In [1]: import numpy as np

In [2]: np.set_printoptions(suppress=True, linewidth=200)

In [3]: rd = lambda a: np.round(a, 2) + 0

In [4]: J = np.arange(81).reshape(9, 9) + 4

In [5]: J
Out[5]: 
array([[ 4,  5,  6,  7,  8,  9, 10, 11, 12],
       [13, 14, 15, 16, 17, 18, 19, 20, 21],
       [22, 23, 24, 25, 26, 27, 28, 29, 30],
       [31, 32, 33, 34, 35, 36, 37, 38, 39],
       [40, 41, 42, 43, 44, 45, 46, 47, 48],
       [49, 50, 51, 52, 53, 54, 55, 56, 57],
       [58, 59, 60, 61, 62, 63, 64, 65, 66],
       [67, 68, 69, 70, 71, 72, 73, 74, 75],
       [76, 77, 78, 79, 80, 81, 82, 83, 84]])

In [6]: rng = np.random.default_rng(869)

In [7]: z = rng.permutation(9)

In [8]: z
Out[8]: array([3, 2, 1, 7, 8, 0, 5, 4, 6])

In [9]: M2 = J[z][:, z]

In [10]: M2
Out[10]: 
array([[34, 33, 32, 38, 39, 31, 36, 35, 37],
       [25, 24, 23, 29, 30, 22, 27, 26, 28],
       [16, 15, 14, 20, 21, 13, 18, 17, 19],
       [70, 69, 68, 74, 75, 67, 72, 71, 73],
       [79, 78, 77, 83, 84, 76, 81, 80, 82],
       [ 7,  6,  5, 11, 12,  4,  9,  8, 10],
       [52, 51, 50, 56, 57, 49, 54, 53, 55],
       [43, 42, 41, 47, 48, 40, 45, 44, 46],
       [61, 60, 59, 65, 66, 58, 63, 62, 64]])

In [11]: rd(np.sort(np.abs(np.linalg.eigvals(M2))))
Out[11]: array([  0.  ,   0.  ,   0.  ,   0.  ,   0.  ,   0.  ,   0.  ,  11.91, 407.91])

In [12]: np.diff(M2, axis=0)
Out[12]: 
array([[ -9,  -9,  -9,  -9,  -9,  -9,  -9,  -9,  -9],
       [ -9,  -9,  -9,  -9,  -9,  -9,  -9,  -9,  -9],
       [ 54,  54,  54,  54,  54,  54,  54,  54,  54],
       [  9,   9,   9,   9,   9,   9,   9,   9,   9],
       [-72, -72, -72, -72, -72, -72, -72, -72, -72],
       [ 45,  45,  45,  45,  45,  45,  45,  45,  45],
       [ -9,  -9,  -9,  -9,  -9,  -9,  -9,  -9,  -9],
       [ 18,  18,  18,  18,  18,  18,  18,  18,  18]])

In [13]: rd(np.linalg.svd(M2, compute_uv=False))
Out[13]: array([448.31,  10.84,   0.  ,   0.  ,   0.  ,   0.  ,   0.  ,   0.  ,   0.  ])

In [14]: M2.sum(axis=1)
Out[14]: array([315, 234, 153, 639, 720,  72, 477, 396, 558])

In [15]: M2[:, 9]
IndexError: index 9 is out of bounds for axis 1 with size 9


In [16]: np.linalg.rank(M2)
AttributeError: module 'numpy.linalg' has no attribute 'rank'


In [17]: rd(np.linalg.norm(M2))
Out[17]: np.float64(448.44)

In [18]: rd(np.sort(np.abs(np.linalg.eigvals(J))))
Out[18]: array([  0.  ,   0.  ,   0.  ,   0.  ,   0.  ,   0.  ,   0.  ,  11.91, 407.91])

In [19]: rd(np.linalg.det(J))
Out[19]: np.float64(0.0)

In [20]: np.allclose(J, J.T)
Out[20]: False

In [21]: (J - J.T) / 2
Out[21]: 
array([[  0.,  -4.,  -8., -12., -16., -20., -24., -28., -32.],
       [  4.,   0.,  -4.,  -8., -12., -16., -20., -24., -28.],
       [  8.,   4.,   0.,  -4.,  -8., -12., -16., -20., -24.],
       [ 12.,   8.,   4.,   0.,  -4.,  -8., -12., -16., -20.],
       [ 16.,  12.,   8.,   4.,   0.,  -4.,  -8., -12., -16.],
       [ 20.,  16.,  12.,   8.,   4.,   0.,  -4.,  -8., -12.],
       [ 24.,  20.,  16.,  12.,   8.,   4.,   0.,  -4.,  -8.],
       [ 28.,  24.,  20.,  16.,  12.,   8.,   4.,   0.,  -4.],
       [ 32.,  28.,  24.,  20.,  16.,  12.,   8.,   4.,   0.]])

In [22]: U, s, Vh = np.linalg.svd(J)

In [23]: np.argmax(s[:-1] / (s[1:] + 1e-6)) + 1
Out[23]: np.int64(2)

In [24]: rd(s)
Out[24]: array([448.31,  10.84,   0.  ,   0.  ,   0.  ,   0.  ,   0.  ,   0.  ,   0.  ])

In [25]: M2 = U[:, :2] @ np.diag(s[:2]) @ Vh[:2]

In [26]: rd(M2)
Out[26]: 
array([[ 4.,  5.,  6.,  7.,  8.,  9., 10., 11., 12.],
       [13., 14., 15., 16., 17., 18., 19., 20., 21.],
       [22., 23., 24., 25., 26., 27., 28., 29., 30.],
       [31., 32., 33., 34., 35., 36., 37., 38., 39.],
       [40., 41., 42., 43., 44., 45., 46., 47., 48.],
       [49., 50., 51., 52., 53., 54., 55., 56., 57.],
       [58., 59., 60., 61., 62., 63., 64., 65., 66.],
       [67., 68., 69., 70., 71., 72., 73., 74., 75.],
       [76., 77., 78., 79., 80., 81., 82., 83., 84.]])

In [27]: rd(np.abs(J - M2).max())
Out[27]: np.float64(0.0)

In [28]: rd(np.linalg.norm(J - M2, 2)), rd(s[2])
Out[28]: (np.float64(0.0), np.float64(0.0))

In [29]: np.linalg.matrix_rank(J, rtol=0.05)
Out[29]: np.int64(1)

In [30]: feats = np.loadtxt("block13.csv", delimiter=",")

In [31]: feats
Out[31]: 
array([[-3., -3.,  1.,  1.,  0.,  2.,  0.,  0.,  0.,  0.,  0.,  1.,  0.],
       [ 0.,  0.,  0.,  0.,  0.,  0.,  0.,  0.,  0.,  0.,  0.,  2.,  0.],
       [ 0.,  0.,  0.,  0., -2.,  0., -1.,  0.,  0.,  0.,  0.,  1., -2.],
       [ 0.,  0.,  0.,  0.,  0.,  0.,  0.,  0.,  0., -2., -3., -1.,  0.],
       [ 0.,  0.,  0.,  0., -1.,  0.,  0.,  0.,  0.,  2.,  0.,  0.,  0.],
       [ 0.,  0.,  1.,  0., -3.,  0.,  0.,  0.,  2.,  3.,  0.,  0.,  0.],
       [ 0.,  0.,  2.,  0., -1.,  2., -3.,  0., -2.,  0.,  0., -1.,  0.],
       [ 0.,  2.,  0., -3.,  0.,  0.,  3.,  0.,  1.,  0.,  0.,  0.,  0.],
       [ 0.,  0., -3.,  0.,  0.,  0.,  0.,  0.,  0.,  0.,  2.,  0.,  0.],
       [ 0.,  0.,  0.,  0.,  0.,  0.,  0.,  0.,  0.,  0.,  1.,  0., -3.],
       [-2.,  0.,  0.,  0.,  1.,  0.,  0.,  0.,  0., -3.,  0.,  0., -2.],
       [ 3.,  0., -1.,  0.,  0.,  0.,  0.,  0.,  2., -2.,  0.,  0.,  0.]])

In [32]: U, s = np.linalg.svd(feats)
ValueError: too many values to unpack (expected 2)


In [33]: U, s, Vh = np.linalg.svd(feats, full_matrices=False)

In [34]: rd(Vh @ Vh.T)
Out[34]: 
array([[1., 0., 0., 0., 0., 0., 0., 0., 0., 0., 0., 0.],
       [0., 1., 0., 0., 0., 0., 0., 0., 0., 0., 0., 0.],
       [0., 0., 1., 0., 0., 0., 0., 0., 0., 0., 0., 0.],
       [0., 0., 0., 1., 0., 0., 0., 0., 0., 0., 0., 0.],
       [0., 0., 0., 0., 1., 0., 0., 0., 0., 0., 0., 0.],
       [0., 0., 0., 0., 0., 1., 0., 0., 0., 0., 0., 0.],
       [0., 0., 0., 0., 0., 0., 1., 0., 0., 0., 0., 0.],
       [0., 0., 0., 0., 0., 0., 0., 1., 0., 0., 0., 0.],
       [0., 0., 0., 0., 0., 0., 0., 0., 1., 0., 0., 0.],
       [0., 0., 0., 0., 0., 0., 0., 0., 0., 1., 0., 0.],
       [0., 0., 0., 0., 0., 0., 0., 0., 0., 0., 1., 0.],
       [0., 0., 0., 0., 0., 0., 0., 0., 0., 0., 0., 1.]])

In [35]: U.shape, s.shape, Vh.shape
Out[35]: ((12, 12), (12,), (12, 13))

In [36]: rd(s)
Out[36]: array([6.83, 6.46, 4.97, 4.63, 4.34, 3.79, 2.57, 2.33, 2.08, 1.36, 0.39, 0.03])

In [37]: rd(np.sqrt((s ** 2).sum())), rd(np.linalg.norm(feats))
Out[37]: (np.float64(13.64), np.float64(13.64))

In [38]: W0 = np.loadtxt("dump.csv", delimiter=",")

In [39]: rd(W0)
Out[39]: 
array([[0.1 , 0.02, 0.1 , 0.06, 0.06, 0.06, 0.1 , 0.14, 0.14, 0.14, 0.02],
       [0.02, 0.  , 0.02, 0.01, 0.01, 0.01, 0.02, 0.03, 0.03, 0.03, 0.  ],
       [0.1 , 0.02, 0.1 , 0.06, 0.06, 0.06, 0.1 , 0.14, 0.14, 0.14, 0.02],
       [0.06, 0.01, 0.06, 0.04, 0.04, 0.04, 0.06, 0.08, 0.08, 0.08, 0.01],
       [0.06, 0.01, 0.06, 0.04, 0.04, 0.04, 0.06, 0.08, 0.08, 0.08, 0.01],
       [0.06, 0.01, 0.06, 0.04, 0.04, 0.04, 0.06, 0.08, 0.08, 0.08, 0.01],
       [0.1 , 0.02, 0.1 , 0.06, 0.06, 0.06, 0.1 , 0.14, 0.14, 0.14, 0.02],
       [0.14, 0.03, 0.14, 0.08, 0.08, 0.08, 0.14, 0.2 , 0.2 , 0.2 , 0.03],
       [0.14, 0.03, 0.14, 0.08, 0.08, 0.08, 0.14, 0.2 , 0.2 , 0.2 , 0.03],
       [0.14, 0.03, 0.14, 0.08, 0.08, 0.08, 0.14, 0.2 , 0.2 , 0.2 , 0.03],
       [0.02, 0.  , 0.02, 0.01, 0.01, 0.01, 0.02, 0.03, 0.03, 0.03, 0.  ]])

In [40]: # null space of dimension 10

In [41]: w, V = np.linalg.eigh(W0)

In [42]: x = np.array([0, 2, 2, 2, 2, 2, 0, 0, 3, 2, 0])

In [43]: rd(np.abs(W0).sum(axis=1).max()), np.abs(w).max()
Out[43]: (np.float64(1.31), np.float64(1.0))

In [44]: rd(V * np.maximum(w, 0) @ V.T)
Out[44]: 
array([[0.1 , 0.02, 0.1 , 0.06, 0.06, 0.06, 0.1 , 0.14, 0.14, 0.14, 0.02],
       [0.02, 0.  , 0.02, 0.01, 0.01, 0.01, 0.02, 0.03, 0.03, 0.03, 0.  ],
       [0.1 , 0.02, 0.1 , 0.06, 0.06, 0.06, 0.1 , 0.14, 0.14, 0.14, 0.02],
       [0.06, 0.01, 0.06, 0.04, 0.04, 0.04, 0.06, 0.08, 0.08, 0.08, 0.01],
       [0.06, 0.01, 0.06, 0.04, 0.04, 0.04, 0.06, 0.08, 0.08, 0.08, 0.01],
       [0.06, 0.01, 0.06, 0.04, 0.04, 0.04, 0.06, 0.08, 0.08, 0.08, 0.01],
       [0.1 , 0.02, 0.1 , 0.06, 0.06, 0.06, 0.1 , 0.14, 0.14, 0.14, 0.02],
       [0.14, 0.03, 0.14, 0.08, 0.08, 0.08, 0.14, 0.2 , 0.2 , 0.2 , 0.03],
       [0.14, 0.03, 0.14, 0.08, 0.08, 0.08, 0.14, 0.2 , 0.2 , 0.2 , 0.03],
       [0.14, 0.03, 0.14, 0.08, 0.08, 0.08, 0.14, 0.2 , 0.2 , 0.2 , 0.03],
       [0.02, 0.  , 0.02, 0.01, 0.01, 0.01, 0.02, 0.03, 0.03, 0.03, 0.  ]])
